$ python -q
>>> import numpy as np
>>> np.set_printoptions(suppress=True, linewidth=100)
>>> def tidy(a):
...     return np.round(a, 2) + 0
... 
>>> mat = np.array([[1, -3, -1, -1, -1, 2, -2],
...     [2, 1, 3, -2, -3, 3, -4],
...     [1, -3, 3, 1, 2, -3, 2],
...     [3, 3, -2, -3, -1, 1, -6],
...     [0, 1, 3, -3, 3, -1, -6],
...     [0, -1, -3, -2, 3, -1, -4],
...     [1, -3, -2, -2, 2, -3, -4]])
>>> Uu, s, vt = np.linalg.svd(mat, full_matrices=False)
>>> tidy(np.sqrt((s ** 2).sum())), tidy(np.linalg.norm(mat))
(np.float64(18.19), np.float64(18.19))
>>> tidy(Uu.T @ Uu)
array([[1., 0., 0., 0., 0., 0., 0.],
       [0., 1., 0., 0., 0., 0., 0.],
       [0., 0., 1., 0., 0., 0., 0.],
       [0., 0., 0., 1., 0., 0., 0.],
       [0., 0., 0., 0., 1., 0., 0.],
       [0., 0., 0., 0., 0., 1., 0.],
       [0., 0., 0., 0., 0., 0., 1.]])
>>> np.abs(Uu[:, 0]).round(6).argmax()
np.int64(3)
>>> Uu, s, vt = np.linalg.svd(mat)
>>> np.argmax(s[:-1] / (s[1:] + 1e-6)) + 1
np.int64(6)
>>> tidy(s)
array([13.09,  8.98,  6.59,  5.08,  2.94,  1.15,  0.  ])
>>> Y = Uu[:, :6] @ np.diag(s[:6]) @ vt[:6]
>>> tidy(np.linalg.norm(mat - Y, 2)), tidy(s[6])
(np.float64(0.0), np.float64(0.0))
>>> np.linalg.matrix_rank(Y)
np.int64(6)
>>> tidy(np.linalg.norm(mat - Y) / np.linalg.norm(mat))
np.float64(0.0)
>>> J = np.load("case7.npy")
>>> J
array([[0, 0, 0, 0, 0, 0, 0, 0, 0, 0],
       [0, 1, 0, 0, 0, 0, 0, 0, 0, 0],
       [0, 0, 0, 0, 0, 0, 0, 0, 0, 0],
       [0, 0, 0, 1, 0, 0, 0, 0, 0, 0],
       [0, 0, 0, 0, 2, 0, 0, 0, 0, 0],
       [0, 0, 0, 0, 0, 1, 0, 0, 0, 0],
       [0, 0, 0, 0, 0, 0, 1, 0, 0, 0],
       [0, 0, 0, 0, 0, 0, 0, 0, 0, 0],
       [0, 0, 0, 0, 0, 0, 0, 0, 0, 0],
       [0, 0, 0, 0, 0, 0, 0, 0, 0, 0]])
>>> J @ J
array([[0, 0, 0, 0, 0, 0, 0, 0, 0, 0],
       [0, 1, 0, 0, 0, 0, 0, 0, 0, 0],
       [0, 0, 0, 0, 0, 0, 0, 0, 0, 0],
       [0, 0, 0, 1, 0, 0, 0, 0, 0, 0],
       [0, 0, 0, 0, 4, 0, 0, 0, 0, 0],
       [0, 0, 0, 0, 0, 1, 0, 0, 0, 0],
       [0, 0, 0, 0, 0, 0, 1, 0, 0, 0],
       [0, 0, 0, 0, 0, 0, 0, 0, 0, 0],
       [0, 0, 0, 0, 0, 0, 0, 0, 0, 0],
       [0, 0, 0, 0, 0, 0, 0, 0, 0, 0]])
>>> np.linalg.matrix_rank(J - J[0, 0] * np.eye(10))
np.int64(5)
>>> J[:, 5] @ J[:, 1]
np.int64(0)
>>> J.T @ J
array([[0, 0, 0, 0, 0, 0, 0, 0, 0, 0],
       [0, 1, 0, 0, 0, 0, 0, 0, 0, 0],
       [0, 0, 0, 0, 0, 0, 0, 0, 0, 0],
       [0, 0, 0, 1, 0, 0, 0, 0, 0, 0],
       [0, 0, 0, 0, 4, 0, 0, 0, 0, 0],
       [0, 0, 0, 0, 0, 1, 0, 0, 0, 0],
       [0, 0, 0, 0, 0, 0, 1, 0, 0, 0],
       [0, 0, 0, 0, 0, 0, 0, 0, 0, 0],
       [0, 0, 0, 0, 0, 0, 0, 0, 0, 0],
       [0, 0, 0, 0, 0, 0, 0, 0, 0, 0]])
>>> tidy(np.linalg.svd(J, compute_uv=False))
array([2., 1., 1., 1., 1., 0., 0., 0., 0., 0.])
>>> np.allclose(J[:-1].T @ np.linalg.lstsq(J[:-1].T, J[-1])[0], J[-1])
True
>>> r = np.linalg.matrix_rank(J)
>>> r
np.int64(5)
>>> null = np.linalg.svd(J)[2][r:].T
>>> null @ null.T
array([[1., 0., 0., 0., 0., 0., 0., 0., 0., 0.],
       [0., 0., 0., 0., 0., 0., 0., 0., 0., 0.],
       [0., 0., 1., 0., 0., 0., 0., 0., 0., 0.],
       [0., 0., 0., 0., 0., 0., 0., 0., 0., 0.],
       [0., 0., 0., 0., 0., 0., 0., 0., 0., 0.],
       [0., 0., 0., 0., 0., 0., 0., 0., 0., 0.],
       [0., 0., 0., 0., 0., 0., 0., 0., 0., 0.],
       [0., 0., 0., 0., 0., 0., 0., 1., 0., 0.],
       [0., 0., 0., 0., 0., 0., 0., 0., 1., 0.],
       [0., 0., 0., 0., 0., 0., 0., 0., 0., 1.]])
>>> arr = np.load("dump.npy")
>>> arr
array([[89.08, 39.36, 21.57],
       [88.5 , 40.32, 20.56],
       [89.73, 39.18, 20.77],
       [90.75, 38.95, 18.97],
       [88.66, 41.63, 21.03],
       [88.53, 40.13, 21.01],
       [90.6 , 41.12, 20.2 ],
       [90.58, 38.44, 19.44],
       [89.67, 39.59, 19.17],
       [89.86, 40.37, 17.29],
       [89.67, 39.81, 18.7 ],
       [90.13, 39.39, 20.18]])
>>> theta = np.radians(135)
>>> R = np.eye(3)
>>> R[2, 2] = R[0, 0] = np.cos(theta)
>>> R[2, 0], R[0, 2] = -np.sin(theta), np.sin(theta)
>>> tidy(R)
array([[-0.71,  0.  ,  0.71],
       [ 0.  ,  1.  ,  0.  ],
       [-0.71,  0.  , -0.71]])
>>> Y = arr @ R.T
>>> np.allclose(arr @ arr.T, Y @ Y.T)
True
>>> tidy(np.abs(Y - arr).max(axis=0))
array([141.51,   0.  ,  99.81])
>>> feats = np.load("sample18.npy")
>>> feats
array([[2, 5, 5, 0, 0, 5, 3, 2, 3, 0, 0],
       [0, 2, 4, 4, 5, 2, 2, 1, 3, 2, 5],
       [0, 0, 2, 2, 3, 4, 1, 1, 5, 0, 3],
       [0, 0, 0, 0, 1, 3, 0, 2, 5, 1, 0],
       [0, 0, 0, 0, 0, 4, 0, 1, 5, 3, 5],
       [0, 0, 0, 0, 0, 4, 5, 2, 0, 4, 3],
       [0, 0, 0, 0, 0, 0, 5, 3, 1, 3, 3],
       [0, 0, 0, 0, 0, 0, 0, 1, 0, 4, 4],
       [0, 0, 0, 0, 0, 0, 0, 0, 3, 1, 4],
       [0, 0, 0, 0, 0, 0, 0, 0, 0, 2, 4],
       [0, 0, 0, 0, 0, 0, 0, 0, 0, 0, 4]])
>>> Uu, s, vt = np.linalg.svd(feats)
>>> tidy(s)
array([18.92,  9.99,  8.12,  6.76,  4.77,  3.24,  2.84,  1.04,  0.47,  0.26,  0.  ])
>>> Y = Uu[:, :10] @ np.diag(s[:10]) @ vt[:10]
>>> np.linalg.matrix_rank(feats, rtol=0.05)
np.int64(8)
>>> tidy(Y)
array([[2., 5., 5., 0., 0., 5., 3., 2., 3., 0., 0.],
       [0., 2., 4., 4., 5., 2., 2., 1., 3., 2., 5.],
       [0., 0., 2., 2., 3., 4., 1., 1., 5., 0., 3.],
       [0., 0., 0., 0., 1., 3., 0., 2., 5., 1., 0.],
       [0., 0., 0., 0., 0., 4., 0., 1., 5., 3., 5.],
       [0., 0., 0., 0., 0., 4., 5., 2., 0., 4., 3.],
       [0., 0., 0., 0., 0., 0., 5., 3., 1., 3., 3.],
       [0., 0., 0., 0., 0., 0., 0., 1., 0., 4., 4.],
       [0., 0., 0., 0., 0., 0., 0., 0., 3., 1., 4.],
       [0., 0., 0., 0., 0., 0., 0., 0., 0., 2., 4.],
       [0., 0., 0., 0., 0., 0., 0., 0., 0., 0., 4.]])
>>> f, v = feats[5], feats[3]
>>> f @ f
np.int64(70)
>>> f @ v
np.int64(20)
>>> p = (f @ v) / (f @ f) * f
>>> tidy(p)
array([0.  , 0.  , 0.  , 0.  , 0.  , 1.14, 1.43, 0.57, 0.  , 1.14, 0.86])
>>> tidy(v - p)
array([ 0.  ,  0.  ,  0.  ,  0.  ,  1.  ,  1.86, -1.43,  1.43,  5.  , -0.14, -0.86])
>>> r = np.linalg.matrix_rank(feats)
>>> r
np.int64(10)
>>> null = np.linalg.svd(feats)[2][r:].T
>>> [int(np.linalg.matrix_rank(feats[:, :j + 1])) for j in range(11)]
[1, 2, 3, 3, 4, 5, 6, 7, 8, 9, 10]
>>> tidy(feats @ null)
array([[0.],
       [0.],
       [0.],
       [0.],
       [0.],
       [0.],
       [0.],
       [0.],
       [0.],
       [0.],
       [0.]])
>>> null.shape
(11, 1)
>>> [int(np.linalg.matrix_rank(np.delete(feats, i, axis=0))) for i in range(11)]
[9, 9, 9, 9, 10, 10, 10, 10, 10, 10, 10]
>>> [int(np.linalg.matrix_rank(feats[:i])) for i in range(1, len(feats) + 1)]
[1, 2, 3, 4, 5, 6, 7, 8, 9, 10, 10]
>>> np.allclose(feats @ null, 0)
True
>>> tidy(null[:, 0] / null[np.abs(null[:, 0]).round(6).argmax(), 0])
array([ 1. ,  0. , -0.4,  0.4,  0. ,  0. ,  0. ,  0. ,  0. ,  0. ,  0. ])
>>> x0 = np.array([0, 2, 3, 3, 0, 3, 0, 0, 2, 1, 0])
>>> a = np.maximum(feats @ x0, 0)
>>> np.maximum(feats @ (3 * x0), 0)
array([138, 126, 102,  60,  75,  48,  15,  12,  21,   6,   0])
>>> X = np.load("w.npy")
>>> X
array([[ 1. , -0.9, -0.4, -1. , -1.7,  0. , -0.4],
       [ 0.9,  1.2, -1. ,  0.9, -0.1, -5.4, -0.8],
       [ 2.4, -0.2, -0.3,  0.3, -0.1,  3. ,  1.3],
       [-0.7,  1. ,  1.7,  1. ,  0. , -3. ,  0.5],
       [ 0. ,  0.4, -1.3,  0.1, -0.7,  4.8, -0.5],
       [ 0.9, -0.2,  1.1,  0.8,  0.6, -3. , -1.7],
       [-1.4, -1.1, -0.3, -0.7,  0.2,  0.3, -1.5],
       [ 1. ,  1.5, -0.3, -1.6,  1.1, -0.9,  1.9]])
>>> x0 = np.array([-3, 3, -9, -8, 9, -2, -8])
>>> y = X @ x0
>>> tidy(y)
array([ -6.2,  19. , -24.8, -16.2,   0.2,   5.4,  22.4,  13.5])
>>> tidy(np.linalg.solve(X.T @ X, X.T @ y))
array([-3.,  3., -9., -8.,  9., -2., -8.])
>>> tidy(np.linalg.pinv(X) @ X)
array([[1., 0., 0., 0., 0., 0., 0.],
       [0., 1., 0., 0., 0., 0., 0.],
       [0., 0., 1., 0., 0., 0., 0.],
       [0., 0., 0., 1., 0., 0., 0.],
       [0., 0., 0., 0., 1., 0., 0.],
       [0., 0., 0., 0., 0., 1., 0.],
       [0., 0., 0., 0., 0., 0., 1.]])
>>> rng = np.random.default_rng(32)
>>> y = y + 0.02 * rng.normal(size=8)
>>> tidy(y)
array([ -6.18,  19.02, -24.8 , -16.19,   0.19,   5.36,  22.43,  13.51])
>>> c, *_ = np.linalg.lstsq(X, y)
>>> [round(float(np.linalg.norm(np.linalg.solve(X.T @ X + lam * np.eye(7), X.T @ y))), 2) for lam in (0, 1, 10, 100)]
[17.66, 14.67, 6.46, 1.29]
>>> tidy(X.T @ (y - X @ c))
array([0., 0., 0., 0., 0., 0., 0.])
>>> tidy(c)
array([-3.01,  2.99, -9.01, -8.  ,  8.99, -2.01, -7.99])
>>> c.round()
array([-3.,  3., -9., -8.,  9., -2., -8.])
